$ python3 -q
>>> import numpy as np
>>> import numpy.linalg as la
>>> np.set_printoptions(precision=2, suppress=True, linewidth=160, floatmode="fixed")
>>> W0 = np.load("dump.npy")
>>> print(W0)
[[0 3 4]
 [4 0 3]
 [3 4 0]]
>>> print(np.sort(np.abs(np.fft.fft(W0[0]))), np.sort(la.svd(W0, compute_uv=False)))
[3.61 3.61 7.00] [3.61 3.61 7.00]
>>> print(W0 @ (-1.0) ** np.arange(3))
[ 1.00  7.00 -1.00]
>>> print((W0 @ W0)[0])
[24 16  9]
>>> vec = np.array([-2, -3, -3])
>>> rhs = W0 @ vec
>>> print(rhs)
[-21 -17 -18]
>>> print(la.solve(W0, rhs + W0[:, 0]))
[-1.00 -3.00 -3.00]
>>> print(la.solve(W0.T, W0[2]))
[0.00 0.00 1.00]
>>> print(la.solve(W0, -3 * rhs))
[6.00 9.00 9.00]
>>> print(la.solve(W0, W0[:, 1]))
[0.00 1.00 0.00]
>>> print(la.solve(W0, rhs))
[-2.00 -3.00 -3.00]
>>> M = np.array([[1, 1, 2, 1, 0],
...     [1, 1, 1, 2, 1],
...     [2, 1, 1, 1, 2],
...     [1, 2, 1, 1, 1],
...     [0, 1, 2, 1, 1]])
>>> left, s, VT = la.svd(M, full_matrices=False)
>>> print(np.round(left.T @ left, 2) + 0)
[[1.00 0.00 0.00 0.00 0.00]
 [0.00 1.00 0.00 0.00 0.00]
 [0.00 0.00 1.00 0.00 0.00]
 [0.00 0.00 0.00 1.00 0.00]
 [0.00 0.00 0.00 0.00 1.00]]
>>> print(s / s[0])
[1.00 0.32 0.17 0.17 0.17]
>>> print(np.round(VT @ VT.T, 2) + 0)
[[1.00 0.00 0.00 0.00 0.00]
 [0.00 1.00 0.00 0.00 0.00]
 [0.00 0.00 1.00 0.00 0.00]
 [0.00 0.00 0.00 1.00 0.00]
 [0.00 0.00 0.00 0.00 1.00]]
>>> print(left.shape, s.shape, VT.shape)
(5, 5) (5,) (5, 5)
>>> print(np.round(left.T @ M @ VT.T, 2) + 0)
[[5.87 0.00 0.00 0.00 0.00]
 [0.00 1.87 0.00 0.00 0.00]
 [0.00 0.00 1.00 0.00 0.00]
 [0.00 0.00 0.00 1.00 0.00]
 [0.00 0.00 0.00 0.00 1.00]]
>>> print(np.cumsum(s ** 2) / np.sum(s ** 2))
[0.84 0.93 0.95 0.98 1.00]
